% python3 -q
>>> import numpy as np
>>> from numpy import linalg as LA
>>> np.set_printoptions(precision=3, suppress=True, linewidth=100)
>>> rng = np.random.default_rng(81544)
>>> ang = rng.uniform(0, 2 * np.pi, 17)
>>> Q, _ = LA.qr(np.array([[-0.9, -0.8], [-0.3, 1.8], [0.9, -1.8]]))
>>> E = 20 * np.c_[np.cos(ang), np.sin(ang)] @ Q.T
>>> print(E)
[[ 17.993  -8.716   0.518]
 [ 16.468 -10.671   3.863]
 [-18.546   3.167   6.784]
 [-17.321   0.045  10.   ]
 [-17.407   0.207   9.847]
 [ 13.43  -12.512   7.943]
 [-11.444  -6.64   14.998]
 [ 10.503 -13.295  10.627]
 [ 18.053  -8.602   0.339]
 [  8.623   8.621 -15.853]
 [  2.763  11.528 -16.108]
 [-11.72   -6.419  14.881]
 [ 12.334 -12.884   9.048]
 [  7.133 -13.533  12.884]
 [-18.528   3.096   6.864]
 [ -3.229 -11.347  16.15 ]
 [  2.076  11.782 -16.028]]
>>> G = np.cov(E, rowvar=False)
>>> np.argsort(-E.std(axis=0).round(6), kind="stable")
array([0, 2, 1])
>>> G
array([[191.404, -50.588, -47.494],
       [-50.588,  79.278, -70.363],
       [-47.494, -70.363, 116.099]])
>>> print(np.argwhere(np.triu(np.abs(np.corrcoef(E.T)) > 0.8, 1)))
[]
>>> print(round(np.corrcoef(E[:, 2], E[:, 0])[0, 1], 3))
-0.319
>>> print(np.corrcoef(E.T))
[[ 1.    -0.411 -0.319]
 [-0.411  1.    -0.733]
 [-0.319 -0.733  1.   ]]
>>> G.shape
(3, 3)
>>> Xc = E - E.mean(axis=0)
>>> U, sv, Vt = LA.svd(Xc, full_matrices=False)
>>> sv.round(3) + 0
array([58.948, 52.093,  0.   ])
>>> np.abs(Vt[0]).argmax()
np.int64(0)
>>> np.abs(U[:, 0]).argmax()
np.int64(2)
>>> K = np.loadtxt("data.csv", delimiter=",")
>>> K
array([[1.   , 0.   , 0.   ],
       [0.   , 0.667, 0.333],
       [0.   , 0.   , 1.   ]])
>>> proj = np.triu(np.array([[-5, 1, -6], [7, 6, 7], [2, 6, -1]]), 1) + np.eye(3)
>>> A2 = proj @ K @ LA.inv(proj)
>>> np.round(LA.det(A2), 3)
np.float64(0.667)
>>> mat = np.array([[1, -2, 4], [1, -1, 1], [1, 0, 0]])
>>> mat
array([[ 1, -2,  4],
       [ 1, -1,  1],
       [ 1,  0,  0]])
>>> A2 = mat / np.sqrt((mat ** 2).mean(axis=1, keepdims=True))
>>> LA.norm(A2, axis=1)
array([1.732, 1.732, 1.732])
>>> mat - mat.mean(axis=1, keepdims=True)
array([[ 0.   , -3.   ,  3.   ],
       [ 0.667, -1.333,  0.667],
       [ 0.667, -0.333, -0.333]])
>>> A2[1]
array([ 1., -1.,  1.])
>>> labels = rng.permutation(3)
>>> A2 = mat[:, labels] * rng.choice([-1, 1], 3)
>>> A2
array([[ 2,  4, -1],
       [ 1,  1, -1],
       [ 0,  0, -1]])
>>> U, _, Vt = LA.svd(mat.T @ A2)
>>> np.round(U @ Vt, 3) + 0
array([[ 0.,  0., -1.],
       [-1.,  0.,  0.],
       [ 0.,  1.,  0.]])
>>> np.round(LA.lstsq(mat, A2)[0], 3) + 0
array([[ 0.,  0., -1.],
       [-1.,  0.,  0.],
       [ 0.,  1.,  0.]])
>>> labels
array([1, 2, 0])
>>> evals, vecs = LA.eig(mat)
>>> np.round(mat @ vecs[:, 0] - evals[0] * vecs[:, 0], 3) + 0
array([0., 0., 0.])
>>> labels = rng.permutation(3)
>>> labels
array([2, 0, 1])
>>> A2 = mat[labels][:, labels]
>>> np.trace(A2)
np.int64(0)
>>> print(round(float(LA.det(A2)), 3), np.round(LA.det(mat[labels]), 3))
2.0 2.0
>>> data = np.array([[0, -2, 5, 4], [-4, 4, 0, 3], [3, 3, 3, -5]])
>>> data[2] = data[0]
>>> print(data)
[[ 0 -2  5  4]
 [-4  4  0  3]
 [ 0 -2  5  4]]
>>> # rows 0 and 2 are equal
>>> U, sv, Vt = LA.svd(data)
>>> np.argmax(sv[:-1] / (sv[1:] + 1e-6)) + 1
np.int64(2)
>>> A2 = U[:, :2] @ np.diag(sv[:2]) @ Vt[:2]
>>> LA.matrix_rank(A2)
np.int64(2)
>>> round(LA.norm(data - A2, 2), 3), np.round(sv[2], 3)
(np.float64(0.0), np.float64(0.0))
>>> print(round(LA.norm(data - A2) / LA.norm(data), 3))
0.0
>>> np.round(np.abs(data - A2).max(), 3)
np.float64(0.0)
>>> A2.round(3) + 0
array([[ 0., -2.,  5.,  4.],
       [-4.,  4.,  0.,  3.],
       [ 0., -2.,  5.,  4.]])
>>> F = np.array([[8, 0, 0], [-4, 6, 0], [-4, -5, 7]])
>>> evals, vecs = LA.eig(F)
>>> print(F @ vecs[:, 0] - evals[0] * vecs[:, 0])
[0. 0. 0.]
>>> np.sort(LA.eigvals(F.T))
array([6., 7., 8.])
>>> np.sort(LA.eigvals(LA.inv(F)))
array([0.125, 0.143, 0.167])
>>> evals
array([7., 6., 8.])
>>> LA.matrix_power(F, 2)
array([[ 64,   0,   0],
       [-56,  36,   0],
       [-40, -65,  49]])
>>> np.round(np.abs(LA.eigvals(F)).max(), 3)
np.float64(8.0)
>>> np.allclose(F @ F.T, F.T @ F)
False
>>> labels = rng.permutation(3)
>>> labels
array([0, 1, 2])
>>> A2 = F[labels][:, labels]
>>> np.allclose(A2, F)
True
>>> np.sort(np.abs(LA.eigvals(A2)))
array([6., 7., 8.])
>>> A2
array([[ 8,  0,  0],
       [-4,  6,  0],
       [-4, -5,  7]])
>>> evals, vecs = LA.eig(A2)
>>> A2 @ vecs[:, 0] - evals[0] * vecs[:, 0]
array([0., 0., 0.])
>>> np.prod(evals)
np.float64(336.0)
>>> evals
array([7., 6., 8.])
>>> np.sort(LA.eigvals(A2 @ A2))
array([36., 49., 64.])
>>> W0 = np.loadtxt("test11.csv", delimiter=",")
>>> W0
array([[ 1.,  1.,  1.,  1.,  1.,  1.,  1.,  1.],
       [ 1., -1.,  1., -1., -1.,  1., -1.,  1.],
       [ 1., -1., -1.,  1., -1.,  1.,  1., -1.]])
>>> A2 = W0 / np.sqrt((W0 ** 2).mean(axis=1, keepdims=True))
>>> A2[1]
array([ 1., -1.,  1., -1., -1.,  1., -1.,  1.])
>>> LA.matrix_rank(W0 - W0.mean(axis=1, keepdims=True))
np.int64(2)
>>> LA.norm(A2, axis=1)
array([2.828, 2.828, 2.828])
>>> x0 = np.array([0, 1, 2, 2, 1, 2, 3, 3])
>>> a = np.maximum(W0 @ x0, 0)
>>> np.flatnonzero(a > 1e-9)
array([0])
>>> np.maximum(W0 @ x0, 0) - np.maximum(-W0 @ x0, 0)
array([14.,  0.,  0.])
>>> ang = np.radians(60)
>>> Rm = np.eye(8)
>>> Rm[5, 5] = Rm[0, 0] = np.cos(ang)
>>> Rm[5, 0], Rm[0, 5] = -np.sin(ang), np.sin(ang)
>>> print(Rm)
[[ 0.5    0.     0.     0.     0.     0.866  0.     0.   ]
 [ 0.     1.     0.     0.     0.     0.     0.     0.   ]
 [ 0.     0.     1.     0.     0.     0.     0.     0.   ]
 [ 0.     0.     0.     1.     0.     0.     0.     0.   ]
 [ 0.     0.     0.     0.     1.     0.     0.     0.   ]
 [-0.866  0.     0.     0.     0.     0.5    0.     0.   ]
 [ 0.     0.     0.     0.     0.     0.     1.     0.   ]
 [ 0.     0.     0.     0.     0.     0.     0.     1.   ]]
>>> A2 = W0 @ Rm.T
>>> LA.svd(W0, compute_uv=False), LA.svd(A2, compute_uv=False)
(array([2.828, 2.828, 2.828]), array([2.828, 2.828, 2.828]))
>>> np.abs(A2 - W0).max(axis=0)
array([0.366, 0.   , 0.   , 0.   , 0.   , 1.366, 0.   , 0.   ])
>>> round(LA.det(Rm), 3), np.trace(Rm)
(np.float64(1.0), np.float64(7.0))
>>> A = np.load("x.npy")
>>> A
array([[-0.019,  0.602, -1.802,  0.18 ],
       [-0.021,  0.02 , -0.197, -0.002],
       [ 0.027, -0.111,  0.731, -0.151],
       [-0.49 , -0.316,  2.014, -0.852]])
>>> def softmax(z):
...     e = np.exp(z - z.max(axis=-1, keepdims=True))
...     return e / e.sum(axis=-1, keepdims=True)
... 
>>> softmax(A[2])
array([0.211, 0.184, 0.427, 0.177])
>>> softmax(A).sum(axis=1)
array([1., 1., 1., 1.])
>>> att = A @ A.T / np.sqrt(4)
>>> softmax(att)[2] @ A
array([-0.219, -0.109,  0.886, -0.406])
>>> feats = np.load("m.npy")
>>> feats
array([[ 1.321,  0.001,  3.849],
       [ 2.239,  0.588,  2.316],
       [-1.97 , -0.018, -3.456],
       [ 0.942, -0.18 ,  0.552],
       [-0.455,  0.186, -0.612],
       [-0.143,  0.261, -0.539],
       [ 1.041, -0.19 ,  2.484],
       [ 3.035,  0.365,  4.825],
       [-0.54 , -0.082,  0.237],
       [-1.544, -0.345, -2.747],
       [ 4.232,  0.19 ,  5.15 ],
       [-0.376, -0.232, -0.096]])
>>> proj = feats @ LA.solve(feats.T @ feats, feats.T)
>>> np.diag(proj)
array([0.455, 0.423, 0.152, 0.263, 0.098, 0.127, 0.21 , 0.284, 0.117, 0.208, 0.586, 0.078])
>>> LA.matrix_rank(np.eye(12) - proj)
np.int64(9)
>>> np.trace(proj)
np.float64(3.0)
>>> np.round(LA.eigvalsh(proj), 3) + 0
array([0., 0., 0., 0., 0., 0., 0., 0., 0., 1., 1., 1.])
>>> Xc = feats - feats.mean(axis=0)
>>> vecs = LA.svd(Xc)[2][:1]
>>> A2 = Xc - Xc @ vecs.T @ vecs
>>> (Xc @ vecs.T).std(axis=0)
array([3.159])
>>> round(float(LA.norm(A2) / LA.norm(Xc)), 3)
0.17
